% ipython --no-banner

In [1]: import numpy as np

In [2]: from numpy import linalg as LA

In [3]: np.set_printoptions(precision=3, suppress=True, linewidth=140)

In [4]: X = np.load("w.npy")

In [5]: X
Out[5]: 
array([[0.994, 0.076],
       [0.076, 0.006]])

In [6]: rk = LA.matrix_rank(X)

In [7]: rk
Out[7]: np.int64(1)

In [8]: null = LA.svd(X)[2][rk:].T

In [9]: null @ null.T
Out[9]: 
array([[ 0.006, -0.076],
       [-0.076,  0.994]])

In [10]: null[:, 0] / null[np.abs(null[:, 0]).round(6).argmax(), 0]
Out[10]: array([-0.077,  1.   ])

In [11]: [int(LA.matrix_rank(X[:i])) for i in range(1, len(X) + 1)]
Out[11]: [1, 1]

In [12]: E = np.load("arr.npy")

In [13]: E
Out[13]: 
array([[ 2.3  , -2.532, -0.8  ],
       [ 2.6  ,  3.167,  1.   ],
       [-0.5  , -3.002, -1.   ],
       [-0.4  ,  3.312,  1.1  ],
       [-0.1  ,  2.334,  0.7  ],
       [-1.8  ,  1.128,  0.3  ],
       [ 0.1  , -1.29 , -0.4  ],
       [ 0.7  ,  2.383,  0.8  ],
       [-0.1  ,  4.788,  1.6  ],
       [ 0.4  , -1.842, -0.6  ],
       [-0.1  ,  1.335,  0.4  ],
       [-0.3  ,  3.739,  1.2  ],
       [-0.4  , -1.551, -0.5  ]])

In [14]: Xc = (E - E.mean(axis=0)) / E.std(axis=0)

In [15]: Xc.std(axis=0)
Out[15]: array([1., 1., 1.])

In [16]: beta = LA.lstsq(np.delete(Xc, 2, axis=1), Xc[:, 2])[0]

In [17]: round(float(1 - np.var(Xc[:, 2] - np.delete(Xc, 2, axis=1) @ beta)), 3)
Out[17]: 0.999

In [18]: np.abs(beta).argmax()
Out[18]: np.int64(1)

In [19]: f = np.array([3, 2, 2])

In [20]: np.cross(E[8, :3], E[2, :3])
Out[20]: array([ 0.015, -0.9  ,  2.694])

In [21]: np.correlate(E[8], E[2], "full")
Out[21]: array([  0.1  ,  -4.488, -15.924,  -7.197,  -0.8  ])

In [22]: np.convolve(E[8], f)
Out[22]: array([-0.3  , 14.164, 14.176, 12.776,  3.2  ])

In [23]: J = np.load("dump.npy")

In [24]: J
Out[24]: 
array([[-2.,  1.,  1.],
       [ 1., -2.,  1.],
       [ 1.,  1., -2.]])

In [25]: Uu, s, Vh = LA.svd(J)

In [26]: np.argmax(s[:-1] / (s[1:] + 1e-6)) + 1
Out[26]: np.int64(2)

In [27]: M2 = Uu[:, :2] @ np.diag(s[:2]) @ Vh[:2]

In [28]: round(LA.norm(J - M2) / LA.norm(J), 3)
Out[28]: np.float64(0.0)

In [29]: LA.matrix_rank(J, rtol=0.05)
Out[29]: np.int64(2)
